% python3 -q
>>> import numpy as np
>>> np.set_printoptions(precision=1, suppress=True, linewidth=100, legacy="1.25")
>>> X = np.load("a.npy")
>>> X
array([[ 0,  2, -3],
       [ 2,  0, -2],
       [-3, -2,  4]])
>>> # symmetric
>>> np.linalg.norm(X, axis=1)
array([3.6, 2.8, 5.4])
>>> np.linalg.norm(X, axis=0)
array([3.6, 2.8, 5.4])
>>> np.linalg.norm(X, axis=1).argmax()
2
>>> round(float(np.linalg.norm(X) ** 2 / np.linalg.norm(X, 2) ** 2), 1)
1.1
>>> out = np.array([[-3, 0], [0, -2]])
>>> basis = np.kron(out, X)
>>> round(float(np.linalg.norm(basis, 2)), 1), round(np.linalg.norm(out, 2) * np.linalg.norm(X, 2), 1)
(20.1, 20.1)
>>> basis
array([[  0,  -6,   9,   0,   0,   0],
       [ -6,   0,   6,   0,   0,   0],
       [  9,   6, -12,   0,   0,   0],
       [  0,   0,   0,   0,  -4,   6],
       [  0,   0,   0,  -4,   0,   4],
       [  0,   0,   0,   6,   4,  -8]])
>>> basis.shape
(6, 6)
>>> out = np.linalg.inv(X)
>>> out
array([[-0.5, -0.2, -0.5],
       [-0.2, -1.1, -0.7],
       [-0.5, -0.7, -0.5]])
>>> np.linalg.det(X) * out
array([[-4., -2., -4.],
       [-2., -9., -6.],
       [-4., -6., -4.]])
>>> (np.abs(out) > 1e-9).astype(int)
array([[1, 1, 1],
       [1, 1, 1],
       [1, 1, 1]])
>>> round(float(np.linalg.cond(X)), 1)
12.2
>>> np.round(X @ out, 1) + 0
array([[1., 0., 0.],
       [0., 1., 0.],
       [0., 0., 1.]])
>>> np.linalg.inv(out)
array([[-0.,  2., -3.],
       [ 2., -0., -2.],
       [-3., -2.,  4.]])
>>> np.round(np.linalg.slogdet(X)[0], 1)
1.0
>>> np.allclose(out, X.T)
False
>>> x = np.array([-1, 2, -2])
>>> a = np.maximum(out @ x, 0)
>>> a
array([1., 0., 0.])
>>> np.maximum(out @ (3 * x), 0)
array([3., 0., 0.])
>>> out.T @ a
array([-0.5, -0.2, -0.5])
>>> feats = 4 * np.eye(4) + np.ones((4, 4))
>>> feats
array([[5., 1., 1., 1.],
       [1., 5., 1., 1.],
       [1., 1., 5., 1.],
       [1., 1., 1., 5.]])
>>> # symmetric
>>> x = np.array([2, 1, -5, 5])
>>> rhs = feats @ x
>>> rhs
array([ 11.,   7., -17.,  23.])
>>> np.linalg.solve(feats, 4 * rhs)
array([  8.,   4., -20.,  20.])
>>> np.linalg.solve(feats, rhs + feats[:, 1])
array([ 2.,  2., -5.,  5.])
>>> K = np.array([[9.1, 5.0, 6.0, 0.0],
...     [2.0, 1.1, 4.0, 2.0],
...     [6.0, 3.0, 8.1, 1.0],
...     [9.0, 5.0, 6.0, 0.1]])
>>> K - K[0]
array([[ 0. ,  0. ,  0. ,  0. ],
       [-7.1, -3.9, -2. ,  2. ],
       [-3.1, -2. ,  2.1,  1. ],
       [-0.1,  0. ,  0. ,  0.1]])
>>> K.shape
(4, 4)
>>> np.count_nonzero(K)
15
>>> np.unravel_index(np.abs(K).argmax(), K.shape)
(0, 0)
>>> K.mean(axis=0)
array([6.5, 3.5, 6. , 0.8])
>>> round(np.linalg.norm(K), 1)
20.6
>>> np.linalg.matrix_rank(K)
4
>>> U, sigma, Vt = np.linalg.svd(K)
>>> np.argmax(sigma[:-1] / (sigma[1:] + 1e-6)) + 1
3
>>> out = U[:, :3] @ np.diag(sigma[:3]) @ Vt[:3]
>>> round(np.abs(K - out).max(), 1)
0.0
>>> round(np.linalg.norm(K - out, 2), 1), np.round(sigma[3], 1)
(0.0, 0.0)
>>> round(float(np.linalg.norm(K - out) / np.linalg.norm(K)), 1)
0.0
>>> evals, vecs = np.linalg.eig(X)
>>> np.sort(np.linalg.eigvals(X @ X))
array([ 0.3,  4.7, 45. ])
>>> np.round(X @ vecs[:, 0] - evals[0] * vecs[:, 0], 1) + 0
array([0., 0., 0.])
>>> np.sort(np.linalg.eigvals(X.T))
array([-2.2, -0.6,  6.7])
>>> W0 = np.load("layer1.npy")
>>> W0
array([[ 0,  0,  0,  0,  0],
       [ 0,  0,  0,  0,  0],
       [ 0, -5,  0,  0,  0],
       [ 0,  0,  0,  4,  0],
       [ 4,  0,  0,  0,  0]])
>>> U, sigma, Vt = np.linalg.svd(W0)
>>> sigma
array([5., 4., 4., 0., 0.])
>>> out = U[:, :3] @ np.diag(sigma[:3]) @ Vt[:3]
>>> np.abs(W0 - out).max()
0.0
>>> out
array([[ 0.,  0.,  0.,  0.,  0.],
       [ 0.,  0.,  0.,  0.,  0.],
       [ 0., -5.,  0.,  0.,  0.],
       [ 0.,  0.,  0.,  4.,  0.],
       [ 4.,  0.,  0.,  0.,  0.]])
>>> np.round(np.linalg.norm(W0 - out, 2), 1), sigma[3]
(0.0, 0.0)
>>> np.linalg.matrix_rank(out)
3
>>> round(float(np.linalg.norm(W0 - out) / np.linalg.norm(W0)), 1)
0.0
>>> (out != 0).astype(int)
array([[0, 0, 0, 0, 0],
       [0, 0, 0, 0, 0],
       [0, 1, 0, 0, 0],
       [0, 0, 0, 1, 0],
       [1, 0, 0, 0, 0]])
>>> np.flatnonzero(np.linalg.matrix_power((out != 0) + (out.T != 0) + np.eye(5), 5)[3])
array([3])
>>> np.linalg.lstsq(W0[:-1].T, W0[-1])[2]
2
>>> round(float(np.trace(np.linalg.pinv(W0) @ W0)), 1)
3.0
>>> W0 @ np.linalg.pinv(W0) @ W0
array([[ 0.,  0.,  0.,  0.,  0.],
       [ 0.,  0.,  0.,  0.,  0.],
       [ 0., -5.,  0.,  0.,  0.],
       [ 0.,  0.,  0.,  4.,  0.],
       [ 4.,  0.,  0.,  0.,  0.]])
>>> (W0 - W0.T) / 2
array([[ 0. ,  0. ,  0. ,  0. , -2. ],
       [ 0. ,  0. ,  2.5,  0. ,  0. ],
       [ 0. , -2.5,  0. ,  0. ,  0. ],
       [ 0. ,  0. ,  0. ,  0. ,  0. ],
       [ 2. ,  0. ,  0. ,  0. ,  0. ]])
>>> np.allclose(W0, W0.T)
False
>>> np.linalg.matrix_power(W0, 2)
array([[ 0,  0,  0,  0,  0],
       [ 0,  0,  0,  0,  0],
       [ 0,  0,  0,  0,  0],
       [ 0,  0,  0, 16,  0],
       [ 0,  0,  0,  0,  0]])
>>> np.round(np.linalg.det(W0), 1)
0.0
>>> F = np.loadtxt("x.csv", delimiter=",")
>>> F
array([[ 0.,  0.,  0.,  0., -2.,  3.],
       [ 0.,  0.,  0.,  0., -2.,  3.],
       [ 0.,  0.,  0.,  0.,  1.,  1.],
       [ 0.,  0.,  0.,  0.,  1., -3.],
       [-2., -2.,  1.,  1.,  0.,  0.],
       [ 3.,  3.,  1., -3.,  0.,  0.]])
>>> rng = np.random.default_rng(41)
>>> lab = rng.permutation(3)
>>> lab
array([0, 1, 2])
>>> out = X[lab][:, lab]
>>> np.trace(out)
4
>>> round(float(np.linalg.det(out)), 1), round(float(np.linalg.det(X[lab])), 1)
(8.0, 8.0)
